% python3 -q
>>> import numpy as np
>>> np.set_printoptions(suppress=True, linewidth=160)
>>> rd = lambda a: np.round(a, 1) + 0
>>> F = np.loadtxt("arr.csv", delimiter=",")
>>> print(F)
[[-0.9  0.1 -1.7 -0.5 -0.3 -0.3  2.4  0.2  0.2 -0.4]
 [ 0.4  1.5 -0.6 -1.8  1.7 -0.6  0.1  0.7  0.7  1.1]
 [-1.1  0.2 -1.1  0.8 -1.1 -0.3  1.2 -0.8 -0.9  1.6]
 [-1.6 -1.4 -1.  -0.9  0.1 -0.4 -1.   0.   0.1 -0.3]
 [-1.7 -1.4 -1.1 -0.4  0.3 -0.2 -1.2 -0.5 -0.2 -0.6]
 [-0.9  0.   0.4 -1.1 -1.2  1.   0.3 -0.5 -0.7  0.8]
 [ 0.7  0.8 -0.8 -0.9  0.2  0.  -0.9 -0.5  0.4 -0.4]
 [-0.8  0.8  0.8  0.2 -0.6 -0.5  0.7 -0.8  0.7  0.6]
 [ 0.2 -0.5  1.2 -0.7 -1.3 -0.2 -1.4  0.6  0.7  0.9]
 [ 0.  -1.   0.  -1.   1.9 -0.8 -0.6 -0.4 -0.3  1.1]
 [-0.1 -0.3  0.1  0.2  0.1  0.5  0.8 -1.7  0.6  0.5]]
>>> x0 = np.array([-1, 1, 5, 0, -2, -2, 0, 1, 5, 5])
>>> target = F @ x0
>>> print(rd(np.linalg.solve(F.T @ F, F.T @ target)))
[-1.  1.  5.  0. -2. -2.  0.  1.  5.  5.]
>>> print(rd(target))
[-7.1  5.6  1.3 -5.2 -9.9  3.3 -4.8 13.5 16.9  0.4  2.9]
>>> print(rd(np.linalg.lstsq(F, target)[0]))
[-1.  1.  5.  0. -2. -2.  0.  1.  5.  5.]
>>> rng = np.random.default_rng(117998)
>>> target = target + 0.3 * rng.normal(size=11)
>>> print(rd(target))
[-7.5  5.6  1.5 -4.9 -9.7  3.1 -4.5 13.8 17.1  1.   3.3]
>>> b, *_ = np.linalg.lstsq(F, target)
>>> print(rd(np.linalg.norm(target - F @ b)))
0.2
>>> print([round(float(np.linalg.norm(np.linalg.solve(F.T @ F + lam * np.eye(10), F.T @ target))), 2) for lam in (0, 1, 10, 100)])
[9.39, 8.01, 4.15, 0.81]
>>> print(rd(b))
[-0.9  0.9  5.   0.  -2.  -2.4 -0.1  0.7  5.   5.1]
>>> print(rd(F.sum(axis=0)))
[-5.8 -1.2 -3.8 -6.1 -0.2 -1.8  0.4 -3.7  1.3  4.9]
>>> print(np.abs(F).max())
2.4
>>> print(rd(F.mean(axis=0)))
[-0.5 -0.1 -0.3 -0.6  0.  -0.2  0.  -0.3  0.1  0.4]
>>> print(rd(F.sum(axis=1)))
[-1.2  3.2 -1.5 -6.4 -7.  -1.9 -1.4  1.1 -0.5 -1.1  0.7]
>>> print(rd(F - F[0]))
[[ 0.   0.   0.   0.   0.   0.   0.   0.   0.   0. ]
 [ 1.3  1.4  1.1 -1.3  2.  -0.3 -2.3  0.5  0.5  1.5]
 [-0.2  0.1  0.6  1.3 -0.8  0.  -1.2 -1.  -1.1  2. ]
 [-0.7 -1.5  0.7 -0.4  0.4 -0.1 -3.4 -0.2 -0.1  0.1]
 [-0.8 -1.5  0.6  0.1  0.6  0.1 -3.6 -0.7 -0.4 -0.2]
 [ 0.  -0.1  2.1 -0.6 -0.9  1.3 -2.1 -0.7 -0.9  1.2]
 [ 1.6  0.7  0.9 -0.4  0.5  0.3 -3.3 -0.7  0.2  0. ]
 [ 0.1  0.7  2.5  0.7 -0.3 -0.2 -1.7 -1.   0.5  1. ]
 [ 1.1 -0.6  2.9 -0.2 -1.   0.1 -3.8  0.4  0.5  1.3]
 [ 0.9 -1.1  1.7 -0.5  2.2 -0.5 -3.  -0.6 -0.5  1.5]
 [ 0.8 -0.4  1.8  0.7  0.4  0.8 -1.6 -1.9  0.4  0.9]]
>>> print(rd(np.linalg.svd(F, compute_uv=False)))
[4.5 4.2 3.9 3.2 2.5 2.  1.8 1.7 1.2 0.6]
>>> def softmax(z):
...     e = np.exp(z - z.max(axis=-1, keepdims=True))
...     return e / e.sum(axis=-1, keepdims=True)
... 
>>> print(rd(softmax(F[4])))
[0.  0.  0.1 0.1 0.2 0.1 0.1 0.1 0.1 0.1]
>>> att = F @ F.T / np.sqrt(10)
>>> print(rd(softmax(att)[4] @ F))
[-1.3 -1.  -0.8 -0.6  0.2 -0.3 -0.7 -0.3  0.  -0.1]
>>> U, s, Vh = np.linalg.svd(F, full_matrices=False)
>>> print(np.allclose(U * s @ Vh, F))
True
>>> print(rd(Vh @ Vh.T))
[[1. 0. 0. 0. 0. 0. 0. 0. 0. 0.]
 [0. 1. 0. 0. 0. 0. 0. 0. 0. 0.]
 [0. 0. 1. 0. 0. 0. 0. 0. 0. 0.]
 [0. 0. 0. 1. 0. 0. 0. 0. 0. 0.]
 [0. 0. 0. 0. 1. 0. 0. 0. 0. 0.]
 [0. 0. 0. 0. 0. 1. 0. 0. 0. 0.]
 [0. 0. 0. 0. 0. 0. 1. 0. 0. 0.]
 [0. 0. 0. 0. 0. 0. 0. 1. 0. 0.]
 [0. 0. 0. 0. 0. 0. 0. 0. 1. 0.]
 [0. 0. 0. 0. 0. 0. 0. 0. 0. 1.]]
>>> print(rd(np.cumsum(s ** 2) / np.sum(s ** 2)))
[0.3 0.5 0.7 0.8 0.9 0.9 0.9 1.  1.  1. ]
>>> M = np.loadtxt("w.csv", delimiter=",")
>>> print(rd(M))
[[ 0.9 -0.2  0.1  0.   0.  -0.2  0.  -0.2  0.  -0.1 -0.1 -0.1]
 [-0.2  0.6  0.2 -0.1  0.1 -0.4 -0.1 -0.4  0.1 -0.2 -0.2 -0.2]
 [ 0.1  0.2  0.9  0.   0.   0.2  0.   0.2  0.   0.1  0.1  0.1]
 [ 0.  -0.1  0.   1.   0.  -0.1  0.  -0.1  0.   0.   0.   0. ]
 [ 0.   0.1  0.   0.   1.   0.1  0.   0.1  0.   0.   0.   0. ]
 [-0.2 -0.4  0.2 -0.1  0.1  0.6 -0.1 -0.4  0.1 -0.2 -0.2 -0.2]
 [ 0.  -0.1  0.   0.   0.  -0.1  1.  -0.1  0.   0.   0.   0. ]
 [-0.2 -0.4  0.2 -0.1  0.1 -0.4 -0.1  0.6  0.1 -0.2 -0.2 -0.2]
 [ 0.   0.1  0.   0.   0.   0.1  0.   0.1  1.   0.   0.   0. ]
 [-0.1 -0.2  0.1  0.   0.  -0.2  0.  -0.2  0.   0.9 -0.1 -0.1]
 [-0.1 -0.2  0.1  0.   0.  -0.2  0.  -0.2  0.  -0.1  0.9 -0.1]
 [-0.1 -0.2  0.1  0.   0.  -0.2  0.  -0.2  0.  -0.1 -0.1  0.9]]
>>> x0 = np.array([-1, -1, -4, -1, -1, 4, 0, -3, -1, -4, -1, -3])
>>> print(rd(M @ np.eye(12)[2]))
[0.1 0.2 0.9 0.  0.  0.2 0.  0.2 0.  0.1 0.1 0.1]
>>> print(rd(M * x0))
[[-0.9  0.2 -0.6  0.   0.  -1.   0.   0.7  0.   0.6  0.1  0.4]
 [ 0.2 -0.6 -1.   0.1 -0.1 -1.6  0.   1.2 -0.1  1.   0.2  0.7]
 [-0.1 -0.2 -3.4  0.   0.   1.   0.  -0.7  0.  -0.6 -0.1 -0.4]
 [ 0.   0.1 -0.2 -1.   0.  -0.3  0.   0.2  0.   0.2  0.   0.1]
 [ 0.  -0.1  0.2  0.  -1.   0.3  0.  -0.2  0.  -0.2  0.  -0.1]
 [ 0.2  0.4 -1.   0.1 -0.1  2.4  0.   1.2 -0.1  1.   0.2  0.7]
 [ 0.   0.1 -0.2  0.   0.  -0.3  0.   0.2  0.   0.2  0.   0.1]
 [ 0.2  0.4 -1.   0.1 -0.1 -1.6  0.  -1.8 -0.1  1.   0.2  0.7]
 [ 0.  -0.1  0.2  0.   0.   0.3  0.  -0.2 -1.  -0.2  0.  -0.1]
 [ 0.1  0.2 -0.6  0.   0.  -1.   0.   0.7  0.  -3.4  0.1  0.4]
 [ 0.1  0.2 -0.6  0.   0.  -1.   0.   0.7  0.   0.6 -0.9  0.4]
 [ 0.1  0.2 -0.6  0.   0.  -1.   0.   0.7  0.   0.6  0.1 -2.6]]
>>> m1 = np.array([[1.7, -0.8, -0.9, 0.8, 0.9, 1.5],
...     [-0.1, 1.2, -0.7, 0.1, -0.8, 1.1],
...     [-0.2, 1.2, 1.5, 0.7, 0.2, -0.2],
...     [-0.1, 0.6, 0.1, -0.6, -0.6, -1.7]])
>>> m1[0] = m1[3] + 0.3 * rng.normal(size=6)
>>> print(rd(m1))
[[-0.4  0.7  0.1 -1.  -0.3 -1.8]
 [-0.1  1.2 -0.7  0.1 -0.8  1.1]
 [-0.2  1.2  1.5  0.7  0.2 -0.2]
 [-0.1  0.6  0.1 -0.6 -0.6 -1.7]]
>>> t3 = np.stack([m1, 4 * m1, m1[::-1]])
>>> print(rd(t3.sum(axis=0)))
[[ -2.    4.2   0.8  -5.8  -2.  -10.6]
 [ -0.7   7.2  -2.    1.2  -3.8   5.3]
 [ -1.1   7.2   6.8   3.6   0.2   0.1]
 [ -0.9   3.7   0.6  -4.   -3.3 -10.3]]
>>> print(np.linalg.matrix_rank(t3.reshape(3, -1)))
2
>>> print((t3 @ m1.T).shape)
(3, 4, 4)
>>> print(rd(np.linalg.norm(t3, axis=(1, 2))))
[ 4.1 16.6  4.1]
